$ python -q
>>> import numpy as np
>>> import numpy.linalg as la
>>> np.set_printoptions(precision=3, suppress=True, linewidth=200)
>>> def rd(a):
...     return np.round(a, 3) + 0
... 
>>> arr = np.load("data.npy")
>>> arr
array([[ 0.3,  2. , -2. ],
       [ 2. ,  2.3, -1. ],
       [ 0. ,  2. , -1.7]])
>>> vec = np.array([8, 6, 3])
>>> h1 = np.maximum(arr @ vec, 0)
>>> rd(np.tanh(arr @ vec))
array([1., 1., 1.])
>>> arr * (h1 > 1e-9)[:, None]
array([[ 0.3,  2. , -2. ],
       [ 2. ,  2.3, -1. ],
       [ 0. ,  2. , -1.7]])
>>> rd(np.maximum(arr @ vec, 0) - np.maximum(-arr @ vec, 0))
array([ 8.4, 26.8,  6.9])
>>> O, evecs = la.qr(arr[:, :1])[0], la.qr(arr[:, 1:])[0]
>>> s = la.svd(O.T @ evecs, compute_uv=False)
>>> rd(np.degrees(np.arccos(s.clip(0, 1))))
array([15.496])
>>> r0 = np.array([2, 0])
>>> v = np.array([2, 7, 8, 9])
>>> K = r0[:, None] + v[None, :]
>>> K
array([[ 4,  9, 10, 11],
       [ 2,  7,  8,  9]])
>>> la.cond(K) > 100
np.False_
>>> np.argsort(-la.norm(K, axis=0).round(6), kind="stable")[:3]
array([3, 2, 1])
>>> rd(la.norm(K, 2) / la.norm(K))
np.float64(0.999)
>>> [round(float(x), 3) for x in la.svd(K, compute_uv=False)[:3]]
[22.696, 0.949]
>>> la.matrix_rank(K, rtol=0.1)
np.int64(1)
>>> U, s, vt = la.svd(K)
>>> np.argmax(s[:-1] / (s[1:] + 1e-6)) + 1
np.int64(1)
>>> M2 = U[:, :1] @ np.diag(s[:1]) @ vt[:1]
>>> rd(la.norm(K - M2) / la.norm(K))
np.float64(0.042)
>>> rd(la.norm(K - M2, 2)), rd(s[1])
(np.float64(0.949), np.float64(0.949))
>>> r0 = np.array([2, 1, 1])
>>> np.cross(K[0, :3], K[1, :3])
array([  2, -12,  10])
>>> np.convolve(K[0], r0)
array([ 8, 22, 33, 41, 21, 11])
>>> np.polyval(r0, K[0])
array([ 37, 172, 211, 254])
>>> cov = K.T @ K
>>> la.matrix_rank(cov)
np.int64(2)
>>> rd(la.svd(K, compute_uv=False) ** 2)
array([515.099,   0.901])
>>> (K @ K.T).shape
(2, 2)
>>> rd(la.eigvalsh(cov)[::-1])
array([515.099,   0.901,   0.   ,   0.   ])
>>> cov
array([[ 20,  50,  56,  62],
       [ 50, 130, 146, 162],
       [ 56, 146, 164, 182],
       [ 62, 162, 182, 202]])
>>> E = np.load("mat.npy")
>>> E
array([[1, 0, 0, 0],
       [0, 0, 1, 0],
       [0, 1, 0, 0],
       [0, 0, 0, 1]])
>>> rd(la.norm(E, axis=1))
array([1., 1., 1., 1.])
>>> rd(la.norm(E, axis=0))
array([1., 1., 1., 1.])
>>> E[0] @ E[2]
np.int64(0)
>>> rd(la.norm(E) ** 2 / la.norm(E, 2) ** 2)
np.float64(4.0)
>>> rd(la.norm(E[0] - E[2]))
np.float64(1.414)
>>> vals, evecs = la.eig(E)
>>> vals
array([ 1., -1.,  1.,  1.])
>>> rd(np.sort(la.eigvals(E @ E)))
array([1., 1., 1., 1.])
>>> E @ evecs[:, 0] - vals[0] * evecs[:, 0]
array([0., 0., 0., 0.])
>>> rd(np.sort(la.eigvals(la.inv(E))))
array([-1.,  1.,  1.,  1.])
>>> rd(np.sort(la.eigvals(E.T)))
array([-1.,  1.,  1.,  1.])
>>> vals, evecs = la.eigh(E)
>>> vec = np.array([3, 0, 3, 3])
>>> rd(evecs * np.maximum(vals, 0) @ evecs.T)
array([[1. , 0. , 0. , 0. ],
       [0. , 0.5, 0.5, 0. ],
       [0. , 0.5, 0.5, 0. ],
       [0. , 0. , 0. , 1. ]])
>>> rd(vec @ E @ vec / (vec @ vec)), vals[0], vals[-1]
(np.float64(0.667), np.float64(-1.0), np.float64(1.0))
>>> rd(evecs * np.abs(vals) @ evecs.T)
array([[1., 0., 0., 0.],
       [0., 1., 0., 0.],
       [0., 0., 1., 0.],
       [0., 0., 0., 1.]])
>>> rng = np.random.default_rng(75150)
>>> labels = rng.permutation(4)
>>> labels
array([3, 2, 1, 0])
>>> M2 = E[labels][:, labels]
>>> np.trace(M2)
np.int64(2)
>>> M2
array([[1, 0, 0, 0],
       [0, 0, 1, 0],
       [0, 1, 0, 0],
       [0, 0, 0, 1]])
>>> np.allclose(M2, E)
True
>>> F = np.diag(np.array([-2, -1, -2, -1]))
>>> F
array([[-2,  0,  0,  0],
       [ 0, -1,  0,  0],
       [ 0,  0, -2,  0],
       [ 0,  0,  0, -1]])
>>> def softmax(z):
...     e = np.exp(z - z.max(axis=-1, keepdims=True))
...     return e / e.sum(axis=-1, keepdims=True)
... 
>>> rd(softmax(10 * arr[1]))
array([0.047, 0.953, 0.   ])
>>> scores = arr @ arr.T / np.sqrt(3)
>>> rd(softmax(scores))
array([[0.441, 0.264, 0.296],
       [0.132, 0.789, 0.079],
       [0.44 , 0.233, 0.327]])
>>> softmax(scores).round(6).argmax(axis=1)
array([0, 1, 0])
>>> labels = rng.integers(0, 3, 2)
>>> A = np.array([[-5, 4], [-4, -1]]) * (labels[:, None] == labels)
>>> A
array([[-5,  0],
       [ 0, -1]])
>>> rd(la.norm(A[0], 1)), rd(la.norm(A[0], np.inf))
(np.float64(5.0), np.float64(5.0))
>>> rd(la.norm(A) ** 2 / la.norm(A, 2) ** 2)
np.float64(1.04)
>>> rd(la.norm(A[0] - A[1]))
np.float64(5.099)
>>> A[0] @ A[1]
np.int64(0)
>>> rd(la.norm(A, "nuc"))
np.float64(6.0)
>>> vals, evecs = la.eigh(A)
>>> vec = np.array([1, 2])
>>> (np.sign(evecs[:, -1].round(6)) == np.sign(evecs[0, -1].round(6))).astype(int)
array([1, 0])
>>> np.prod(np.diag(A)), rd(la.det(A))
(np.int64(5), np.float64(5.0))
>>> la.matrix_power(A - np.diag(np.diag(A)), 2)
array([[0, 0],
       [0, 0]])
>>> la.matrix_rank(A - A[0, 0] * np.eye(2))
np.int64(1)
>>> M = np.load("arr.npy")
>>> rd(M)
array([[  1.757, -15.077, -13.023],
       [ -8.263,  15.463,   9.624],
       [ 13.723,   5.813,  13.338],
       [ -9.377,  15.301,   8.83 ],
       [  3.863, -15.425, -12.13 ],
       [-17.989,   2.029,  -8.501],
       [-14.49 ,  -4.864, -12.898],
       [ 18.154,  -2.745,   7.93 ],
       [ 16.338,   2.056,  11.351],
       [  3.794, -15.417, -12.163],
       [-17.289,  10.035,  -0.643],
       [  8.392, -15.448,  -9.536],
       [ 13.185, -14.021,  -5.438],
       [ 12.976, -14.128,  -5.659],
       [ 14.818,   4.428,  12.681],
       [ 16.869, -10.741,  -0.256],
       [ -5.383, -12.448, -14.699],
       [ -6.09 ,  15.569,  10.978],
       [ -7.296, -11.339, -14.771],
       [ 18.344,  -6.631,   4.422],
       [ 18.015,  -8.247,   2.727],
       [  4.802, -15.515, -11.672],
       [ -7.477,  15.532,  10.142],
       [ 16.612, -11.113,  -0.752],
       [-15.242,  -3.83 , -12.37 ],
       [ 10.125, -15.145,  -8.252],
       [-10.668,  -8.861, -14.411],
       [-17.33 ,   0.028,  -9.984]])
>>> rd(M @ la.pinv(M) @ M)
array([[  1.757, -15.077, -13.023],
       [ -8.263,  15.463,   9.624],
       [ 13.723,   5.813,  13.338],
       [ -9.377,  15.301,   8.83 ],
       [  3.863, -15.425, -12.13 ],
       [-17.989,   2.029,  -8.501],
       [-14.49 ,  -4.864, -12.898],
       [ 18.154,  -2.745,   7.93 ],
       [ 16.338,   2.056,  11.351],
       [  3.794, -15.417, -12.163],
       [-17.289,  10.035,  -0.643],
       [  8.392, -15.448,  -9.536],
       [ 13.185, -14.021,  -5.438],
       [ 12.976, -14.128,  -5.659],
       [ 14.818,   4.428,  12.681],
       [ 16.869, -10.741,  -0.256],
       [ -5.383, -12.448, -14.699],
       [ -6.09 ,  15.569,  10.978],
       [ -7.296, -11.339, -14.771],
       [ 18.344,  -6.631,   4.422],
       [ 18.015,  -8.247,   2.727],
       [  4.802, -15.515, -11.672],
       [ -7.477,  15.532,  10.142],
       [ 16.612, -11.113,  -0.752],
       [-15.242,  -3.83 , -12.37 ],
       [ 10.125, -15.145,  -8.252],
       [-10.668,  -8.861, -14.411],
       [-17.33 ,   0.028,  -9.984]])
>>> np.allclose(M[:-1].T @ la.lstsq(M[:-1].T, M[-1])[0], M[-1])
True
>>> np.unique(M.round(6), axis=0).shape
(28, 3)
>>> rd(np.trace(la.pinv(M) @ M))
np.float64(2.0)
>>> la.lstsq(M[:-1].T, M[-1])[2]
np.int32(2)
>>> Xc = M - M.mean(axis=0)
>>> U, s, vt = la.svd(Xc, full_matrices=False)
>>> rd((s ** 2).sum() ** 2 / (s ** 4).sum())
np.float64(1.994)
>>> rd(vt[0] * np.sign(vt[0, np.abs(vt[0]).argmax()]))
array([ 0.753, -0.638, -0.16 ])
>>> rd(Xc.mean(axis=0))
array([0., 0., 0.])
>>> (np.sign(U[:, 0]) == np.sign(U[0, 0])).astype(int)
array([1, 0, 0, 0, 1, 0, 0, 1, 1, 1, 0, 1, 1, 1, 1, 1, 1, 0, 0, 1, 1, 1, 0, 1, 0, 1, 0, 0])
>>> data = np.array([[3, 2, -1, 1], [3, 1, 0, -1], [-2, 0, 0, 1], [-2, 0, 1, -3]])
>>> M2 = np.array([[-3, 3], [0, 2], [-1, -2], [2, -1]])
>>> np.einsum("ik,kj->ij", data, M2)
array([[ -6,  14],
       [-11,  12],
       [  8,  -7],
       [ -1,  -5]])
>>> np.vstack([data, M2.T]).shape
(6, 4)
>>> M2 @ data
Traceback (most recent call last):
  File "<python-input-101>", line 1, in <module>
    M2 @ data
    ~~~^~~~~~
ValueError: matmul: Input operand 1 has a mismatch in its core dimension 0, with gufunc signature (n?,k),(k,m?)->(n?,m?) (size 4 is different from 2)
>>> U, s, vt = la.svd(data, full_matrices=False)
>>> rd(np.cumsum(s ** 2) / np.sum(s ** 2))
array([0.701, 0.961, 0.999, 1.   ])
>>> (s > 1e-8).sum()
np.int64(4)
>>> rd(np.abs(vt[0]))
array([0.89 , 0.327, 0.206, 0.241])
>>> rd(s / s[0])
array([1.   , 0.61 , 0.232, 0.036])
>>> labels = rng.permutation(4)
>>> labels
array([3, 2, 0, 1])
>>> M2 = data[labels][:, labels]
>>> np.diag(M2)
array([-3,  0,  3,  1])
>>> vec = np.array([-3, -2, 3, 0])
>>> data @ np.eye(4)[1]
array([2., 1., 0., 0.])
>>> data @ (2 * vec)
array([-32, -22,  12,  18])
>>> data @ np.ones(4)
array([ 5.,  3., -1., -4.])
>>> (data @ vec).argmax()
np.int64(3)
>>> np.sign((data @ vec).round(6))
array([-1, -1,  1,  1])
>>> (data * vec).sum(axis=1)
array([-16, -11,   6,   9])
>>> r0 = np.array([3, -2, -3, -2])
>>> M2 = data + np.outer(r0, np.eye(4)[3])
>>> rd(la.det(M2) / la.det(data)), rd(1 + la.solve(data, r0)[3])
(np.float64(-4.0), np.float64(-4.0))
>>> la.matrix_rank(M2 - data)
np.int64(1)
>>> M2
array([[ 3.,  2., -1.,  4.],
       [ 3.,  1.,  0., -3.],
       [-2.,  0.,  0., -2.],
       [-2.,  0.,  1., -5.]])
>>> la.matrix_rank(la.inv(M2) - la.inv(data), tol=1e-8)
np.int64(1)
>>> th = np.deg2rad(135)
>>> feats = np.eye(3)
>>> feats[np.ix_([1, 0], [1, 0])] = [[np.cos(th), -np.sin(th)], [np.sin(th), np.cos(th)]]
>>> rd(feats)
array([[-0.707,  0.707,  0.   ],
       [-0.707, -0.707,  0.   ],
       [ 0.   ,  0.   ,  1.   ]])
>>> vec = np.array([2, 1, -3])
>>> target = feats @ vec
>>> beta, lr = np.zeros(3), 1 / la.norm(feats, 2) ** 2
>>> for i in range(10):
...     beta -= lr * feats.T @ (feats @ beta - target)
...     if i % 2 == 0: print(i, round(la.norm(feats @ beta - target), 3))
... 
0 0.0
2 0.0
4 0.0
6 0.0
8 0.0
>>> rd(beta)
array([ 2.,  1., -3.])
